% python3 -q
>>> import numpy as np
>>> np.set_printoptions(suppress=True, linewidth=140)
>>> K = np.loadtxt("arr.csv", delimiter=",")
>>> K.round(1)
array([[0.5, 0. , 0.5],
       [0.2, 0.5, 0.2],
       [0.2, 0.3, 0.5]])
>>> other = np.linalg.invert(K)
Traceback (most recent call last):
  File "<python-input-4>", line 1, in <module>
    other = np.linalg.invert(K)
            ^^^^^^^^^^^^^^^^
AttributeError: module 'numpy.linalg' has no attribute 'invert'
>>> other = np.linalg.inv(K)
>>> np.round(K @ other, 1) + 0
array([[1., 0., 0.],
       [0., 1., 0.],
       [0., 0., 1.]])
>>> np.round(np.linalg.det(K) * other, 1)
array([[ 0.2,  0.2, -0.3],
       [-0.1,  0.2,  0. ],
       [ 0. , -0.2,  0.3]])
>>> (np.abs(other) > 1e-9).astype(int)
array([[1, 1, 1],
       [1, 1, 0],
       [0, 1, 1]])
>>> print(np.allclose(other, K.T))
False
>>> other.round(1)
array([[ 2.,  2., -3.],
       [-1.,  2.,  0.],
       [ 0., -2.,  3.]])
>>> np.round(np.linalg.slogdet(K)[0], 1)
np.float64(1.0)
>>> x0 = np.array([0, 3, 1])
>>> y = K @ x0
>>> b, lr = np.zeros(3), 1 / np.linalg.norm(K, 2) ** 2
>>> for i in range(8):
...     b -= lr * K.T @ (K @ b - y)
...     if i % 2 == 0: print(i, round(np.linalg.norm(K @ b - y), 1))
... 
0 0.9
2 0.6
4 0.4
6 0.2
>>> round(np.linalg.cond(K), 1)
np.float64(5.5)
>>> print(np.round((K + K.T) / 2, 1))
[[0.5 0.1 0.3]
 [0.1 0.5 0.3]
 [0.3 0.3 0.5]]
>>> round(float(np.linalg.det(K)), 1)
0.1
>>> K.inv()
Traceback (most recent call last):
  File "<python-input-19>", line 1, in <module>
    K.inv()
    ^^^^^
AttributeError: 'numpy.ndarray' object has no attribute 'inv'
>>> assert K == K.T
Traceback (most recent call last):
  File "<python-input-20>", line 1, in <module>
    assert K == K.T
           ^^^^^^^^
ValueError: The truth value of an array with more than one element is ambiguous. Use a.any() or a.all()
>>> W1 = np.array([[0, 2, 3, 1], [-2, -2, 3, 1], [0, 0, -1, -2]])
>>> b = np.array([3, 8, 6, 4])
>>> hid = np.maximum(K @ W1 + b, 0)
>>> (hid > 0).mean(axis=0)
array([1., 1., 1., 1.])
>>> hid.round(1)
array([[3. , 9. , 7. , 3.5],
       [2. , 7.5, 8. , 4.2],
       [2.3, 7.7, 7. , 3.5]])
>>> cent = np.array([[0, 4], [3, 3], [5, 5], [5, 3]])
>>> print(W1 @ cent)
[[ 26  24]
 [ 14   4]
 [-15 -11]]
>>> (hid @ cent).round(6).argmax(axis=1)
array([1, 0, 1])
>>> arr = np.array([[0, 0], [1, 0], [0, 0]])
>>> arr
array([[0, 0],
       [1, 0],
       [0, 0]])
>>> U, sv, Vh = np.linalg.svd(arr)
>>> vecs = Vh[:(sv > 1e-8).sum()]
>>> rng = np.random.default_rng(1767)
>>> x0 = arr[2] + -2 * arr[1] + rng.integers(2) * np.eye(2)[0]
>>> x0
array([-1.,  0.])
>>> np.linalg.matrix_rank(np.vstack([arr, x0]))
np.int64(1)
>>> round(float(np.linalg.norm(x0 - vecs.T @ vecs @ x0)), 1)
0.0
>>> print(np.diag(vecs.T @ vecs))
[1. 0.]
>>> X = np.load("w.npy")
>>> X
array([[1, 3, 1, 1],
       [4, 1, 0, 0],
       [3, 3, 2, 4],
       [1, 2, 1, 0]])
>>> q = X.astype(float).copy()
>>> for j in range(4):
...     q[:, j] -= q[:, :j] @ (q[:, :j].T @ q[:, j])
...     q[:, j] /= np.linalg.norm(q[:, j])
... 
>>> np.round(q.T @ q, 1) + 0
array([[1., 0., 0., 0.],
       [0., 1., 0., 0.],
       [0., 0., 1., 0.],
       [0., 0., 0., 1.]])
>>> print(q.round(1) + 0)
[[ 0.2  0.7 -0.6  0.3]
 [ 0.8 -0.5 -0.4 -0.1]
 [ 0.6  0.3  0.7  0.3]
 [ 0.2  0.4  0.  -0.9]]
>>> mat = np.loadtxt("m.csv", delimiter=",")
>>> mat
array([[ 1., -2.,  0.,  1.],
       [ 6.,  7.,  2., -1.],
       [-6., -2., -1., -1.],
       [ 6.,  6.,  2.,  0.]])
>>> lab = rng.permutation(4)
>>> lab
array([3, 1, 0, 2])
>>> other = mat[lab][:, lab]
>>> np.trace(other)
np.float64(7.0)
>>> np.diag(other)
array([ 0.,  7.,  1., -1.])
>>> np.allclose(other, mat)
False
>>> other = mat + rng.integers(-2, 3, (4, 2)) @ rng.integers(-2, 3, (2, 4))
>>> other
array([[ 1., -2.,  1.,  5.],
       [ 6.,  6.,  0., -3.],
       [-6., -4., -4., -1.],
       [ 6.,  9.,  6., -2.]])
>>> np.abs(other - mat).sum(axis=1)
array([5., 5., 5., 9.])
>>> other - mat
array([[ 0.,  0.,  1.,  4.],
       [ 0., -1., -2., -2.],
       [ 0., -2., -3.,  0.],
       [ 0.,  3.,  4., -2.]])
>>> np.round(np.linalg.svd(other - mat, compute_uv=False), 1) + 0
array([6.6, 4.9, 0. , 0. ])
>>> print(np.round(np.linalg.matrix_power(K, 2), 1))
[[0.3 0.2 0.5]
 [0.3 0.3 0.4]
 [0.2 0.3 0.4]]
>>> np.round(np.linalg.matrix_power(K, 100), 1)
array([[0.3, 0.3, 0.4],
       [0.3, 0.3, 0.4],
       [0.3, 0.3, 0.4]])
>>> pr = np.eye(3)[0]
>>> for _ in range(4):
...     pr = pr @ K
...     print(pr.round(1))
... 
[0.5 0.  0.5]
[0.3 0.2 0.5]
[0.3 0.2 0.5]
[0.3 0.3 0.4]
>>> other = mat / np.linalg.norm(mat, axis=1, keepdims=True)
>>> cov = other @ other.T
>>> cov[3].round(1)
array([-0.3,  1. , -0.9,  1. ])
>>> cov.round(1)
array([[ 1. , -0.4, -0.2, -0.3],
       [-0.4,  1. , -0.8,  1. ],
       [-0.2, -0.8,  1. , -0.9],
       [-0.3,  1. , -0.9,  1. ]])
>>> np.round(np.linalg.norm(other, axis=1), 1)
array([1., 1., 1., 1.])
>>> (np.abs(cov) > 0.9).astype(int)
array([[1, 0, 0, 0],
       [0, 1, 0, 1],
       [0, 0, 1, 0],
       [0, 1, 0, 1]])
>>> round(np.degrees(np.arccos(np.clip(cov[3, 2], -1, 1))), 1)
np.float64(152.3)
>>> A = np.array([[2.5, -2.6, 2.6],
...     [3.8, 1.5, -1.5],
...     [3.8, 1.5, -1.5],
...     [3.9, 1.6, -1.6],
...     [2.8, -1.5, 1.5],
...     [3.2, -0.5, 0.5],
...     [1.7, -4.9, 4.9],
...     [3.3, 0.0, 0.0],
...     [1.2, -6.5, 6.5],
...     [3.7, 1.0, -1.0],
...     [2.1, -3.8, 3.8],
...     [3.6, 0.8, -0.8],
...     [4.7, 4.0, -4.0],
...     [3.9, 1.8, -1.8],
...     [2.6, -2.2, 2.2],
...     [4.5, 3.5, -3.5],
...     [2.3, -3.1, 3.1],
...     [2.0, -4.0, 4.0],
...     [4.2, 2.6, -2.6],
...     [4.3, 2.8, -2.8],
...     [1.7, -4.8, 4.8]])
>>> np.unique(A.round(6), axis=0).shape
(20, 3)
>>> np.linalg.lstsq(A[:-1].T, A[-1])[2]
np.int32(2)
>>> np.allclose(A[:-1].T @ np.linalg.lstsq(A[:-1].T, A[-1])[0], A[-1])
True
>>> round(float(np.trace(np.linalg.pinv(A) @ A)), 1)
2.0
>>> m1 = np.array([[6.0, 16.0, -10.0], [16.0, 66.0, -40.0], [-10.0, -40.0, 27.0]])
>>> w, vecs = np.linalg.eigh(m1)
>>> x0 = np.array([2, 3, 2])
>>> np.round(x0 @ m1 @ x0 / (x0 @ x0), 1), np.round(w[0], 1), round(float(w[-1]), 1)
(np.float64(21.1), np.float64(2.0), 95.0)
>>> x0 @ m1 @ x0
np.float64(358.0)
